$ python -q
>>> import numpy as np
>>> from numpy import linalg as LA
>>> np.set_printoptions(suppress=True, linewidth=100)
>>> arr = np.loadtxt("m.csv", delimiter=",")
>>> arr
array([[ 0.,  0., -3., -3.],
       [ 0.,  0.,  0.,  6.],
       [ 1.,  1.,  0.,  0.],
       [ 0., -2.,  0.,  0.]])
>>> blk = np.stack([arr, -3 * arr, arr[::-1]])
>>> np.round(LA.det(blk), 3)
array([  36., 2916.,   36.])
>>> LA.matrix_rank(blk.reshape(3, -1))
np.int64(2)
>>> LA.matrix_rank(blk)
array([4, 4, 4])
>>> np.einsum("bij,cij->bc", blk, blk)
array([[  60., -180.,    0.],
       [-180.,  540.,    0.],
       [   0.,    0.,   60.]])
>>> rng = np.random.default_rng(152216)
>>> labels = rng.permutation(4)
>>> labels
array([1, 3, 0, 2])
>>> A2 = arr[labels][:, labels]
>>> np.round(np.sort(np.abs(LA.eigvals(A2))), 3)
array([1.732, 1.732, 3.464, 3.464])
>>> round(float(LA.det(A2)), 3), round(LA.det(arr[labels]), 3)
(36.0, np.float64(-36.0))
>>> np.round(LA.norm(arr, axis=1), 3)
array([4.243, 6.   , 1.414, 2.   ])
>>> round(float(LA.norm(arr) ** 2 / LA.norm(arr, 2) ** 2), 3)
1.273
>>> round(LA.norm(arr, 2), 3)
np.float64(6.865)
>>> q = arr.astype(float).copy()
>>> for j in range(4):
...     q[:, j] -= q[:, :j] @ (q[:, :j].T @ q[:, j])
...     q[:, j] /= LA.norm(q[:, j])
... 
>>> q
array([[ 0.,  0., -1.,  0.],
       [ 0.,  0.,  0.,  1.],
       [ 1.,  0.,  0.,  0.],
       [ 0., -1.,  0.,  0.]])
>>> q.T @ arr
array([[1., 1., 0., 0.],
       [0., 2., 0., 0.],
       [0., 0., 3., 3.],
       [0., 0., 0., 6.]])
>>> feats = np.array([[2, 1], [0, -3]])
>>> C2 = feats.T @ feats
>>> np.diag(C2)
array([ 4, 10])
>>> (feats @ feats.T).shape
(2, 2)
>>> C2
array([[ 4,  2],
       [ 2, 10]])
>>> np.trace(C2), (feats ** 2).sum()
(np.int64(14), np.int64(14))
>>> np.round(LA.eigvalsh(C2)[::-1], 3)
array([10.606,  3.394])
>>> A2 = C2[0, 0] * C2[1:] - np.outer(C2[1:, 0], C2[0])
>>> A2
array([[ 0, 36]])
>>> LA.matrix_rank(A2), LA.matrix_rank(C2)
(np.int64(1), np.int64(2))
>>> C2[:, 0] / C2[0, 0]
array([1. , 0.5])
>>> np.flatnonzero(~A2.round(6).any(axis=1))
array([], dtype=int64)
>>> w, vecs = LA.eig(feats)
>>> np.round(np.sort(LA.eigvals(feats @ feats)), 3)
array([4., 9.])
>>> feats @ vecs[:, 0] - w[0] * vecs[:, 0]
array([0., 0.])
>>> np.prod(w)
np.float64(-6.0)
>>> w
array([ 2., -3.])
>>> round(LA.det(2 * feats), 3), round(float(LA.det(feats)), 3)
(np.float64(-24.0), -6.0)
>>> np.poly(feats)
array([ 1.,  1., -6.])
>>> round(LA.eigvals(feats).sum().real, 3)
np.float64(-1.0)
>>> np.einsum("ii->", feats)
np.int64(-1)
>>> vec = np.array([2, -1])
>>> h = np.maximum(feats @ vec, 0)
>>> h
array([3, 3])
>>> np.maximum(feats @ (3 * vec), 0)
array([9, 9])
>>> np.flatnonzero(h > 1e-9)
array([0, 1])
>>> np.round(np.tanh(feats @ vec), 3)
array([0.995, 0.995])
>>> W0 = np.load("w.npy")
>>> W0
array([[5., 4., 0., 0.],
       [4., 5., 0., 0.],
       [0., 0., 5., 4.],
       [0., 0., 4., 5.]])
>>> vec = np.ones(4)
>>> for _ in range(7):
...     vec = W0 @ vec
...     vec /= LA.norm(vec)
...     print(round(vec @ W0 @ vec, 3))
... 
9.0
9.0
9.0
9.0
9.0
9.0
9.0
>>> round(float(LA.eigvalsh(W0)[-1]), 3)
9.0
>>> w, vecs = LA.eigh(W0)
>>> vec = np.array([0, -1, 2, 3])
>>> np.round(vecs * np.maximum(w, 0) @ vecs.T, 3)
array([[5., 4., 0., 0.],
       [4., 5., 0., 0.],
       [0., 0., 5., 4.],
       [0., 0., 4., 5.]])
>>> np.abs(W0).sum(axis=1).max(), np.abs(w).max()
(np.float64(9.0), np.float64(9.0))
>>> np.round(vecs * np.sqrt(w) @ vecs.T, 3)
array([[2., 1., 0., 0.],
       [1., 2., 0., 0.],
       [0., 0., 2., 1.],
       [0., 0., 1., 2.]])
>>> np.round(vecs * np.abs(w) @ vecs.T, 3)
array([[5., 4., 0., 0.],
       [4., 5., 0., 0.],
       [0., 0., 5., 4.],
       [0., 0., 4., 5.]])
>>> np.allclose(W0 @ W0.T, W0.T @ W0)
True
>>> (W0 - W0.T) / 2
array([[0., 0., 0., 0.],
       [0., 0., 0., 0.],
       [0., 0., 0., 0.],
       [0., 0., 0., 0.]])
>>> np.round(LA.det(W0), 3)
np.float64(81.0)
>>> np.allclose(W0, W0.T)
True
>>> w1 = np.array([[-1, -1, 3], [-4, 4, 1], [0, 0, 0], [-4, -4, -4]])
>>> beta = np.array([-3, 3, 1])
>>> hid = np.maximum(W0 @ w1 + beta, 0)
>>> hid
array([[ 0., 14., 20.],
       [ 0., 19., 18.],
       [ 0.,  0.,  0.],
       [ 0.,  0.,  0.]])
>>> Z = np.array([[-2, 5], [-3, -5], [-5, 0]])
>>> hid @ Z
array([[-142.,  -70.],
       [-147.,  -95.],
       [   0.,    0.],
       [   0.,    0.]])
>>> w1 @ Z
array([[-10,   0],
       [ -9, -40],
       [  0,   0],
       [ 40,   0]])
>>> A2 = np.array([[-1, -5], [5, -3]])
>>> Z = np.array([[1, 2, 0], [3, 3, 0], [3, 1, 3]])
>>> mat = np.kron(A2, Z)
>>> mat
array([[ -1,  -2,   0,  -5, -10,   0],
       [ -3,  -3,   0, -15, -15,   0],
       [ -3,  -1,  -3, -15,  -5, -15],
       [  5,  10,   0,  -3,  -6,   0],
       [ 15,  15,   0,  -9,  -9,   0],
       [ 15,   5,  15,  -9,  -3,  -9]])
>>> round(LA.norm(mat[2], 1), 3), round(float(LA.norm(mat[2], np.inf)), 3)
(np.float64(42.0), 15.0)
>>> round(float(LA.norm(mat[2] - mat[4])), 3)
29.428
>>> np.round(LA.norm(mat, "nuc"), 3)
np.float64(98.74)
>>> Uu, s, Vh = LA.svd(mat, full_matrices=False)
>>> s.round(3)
array([37.176, 25.532, 17.826, 12.243,  3.535,  2.428])
>>> np.round(Uu.T @ mat @ Vh.T, 3) + 0
array([[37.176,  0.   ,  0.   ,  0.   ,  0.   ,  0.   ],
       [ 0.   , 25.532,  0.   ,  0.   ,  0.   ,  0.   ],
       [ 0.   ,  0.   , 17.826,  0.   ,  0.   ,  0.   ],
       [ 0.   ,  0.   ,  0.   , 12.243,  0.   ,  0.   ],
       [ 0.   ,  0.   ,  0.   ,  0.   ,  3.535,  0.   ],
       [ 0.   ,  0.   ,  0.   ,  0.   ,  0.   ,  2.428]])
>>> np.round(s / s[0], 3)
array([1.   , 0.687, 0.48 , 0.329, 0.095, 0.065])
>>> np.round(np.cumsum(s ** 2) / np.sum(s ** 2), 3)
array([0.548, 0.807, 0.933, 0.993, 0.998, 1.   ])
>>> (s > 1e-8).sum()
np.int64(6)
>>> np.round(Vh @ Vh.T, 3) + 0
array([[1., 0., 0., 0., 0., 0.],
       [0., 1., 0., 0., 0., 0.],
       [0., 0., 1., 0., 0., 0.],
       [0., 0., 0., 1., 0., 0.],
       [0., 0., 0., 0., 1., 0.],
       [0., 0., 0., 0., 0., 1.]])
>>> A2 = mat / np.sqrt((mat ** 2).mean(axis=1, keepdims=True))
>>> np.round(LA.norm(A2, axis=1), 3)
array([2.449, 2.449, 2.449, 2.449, 2.449, 2.449])
>>> LA.matrix_rank(mat - mat.mean(axis=1, keepdims=True))
np.int64(5)
>>> A2[3].round(3)
array([ 0.939,  1.879,  0.   , -0.564, -1.127,  0.   ])
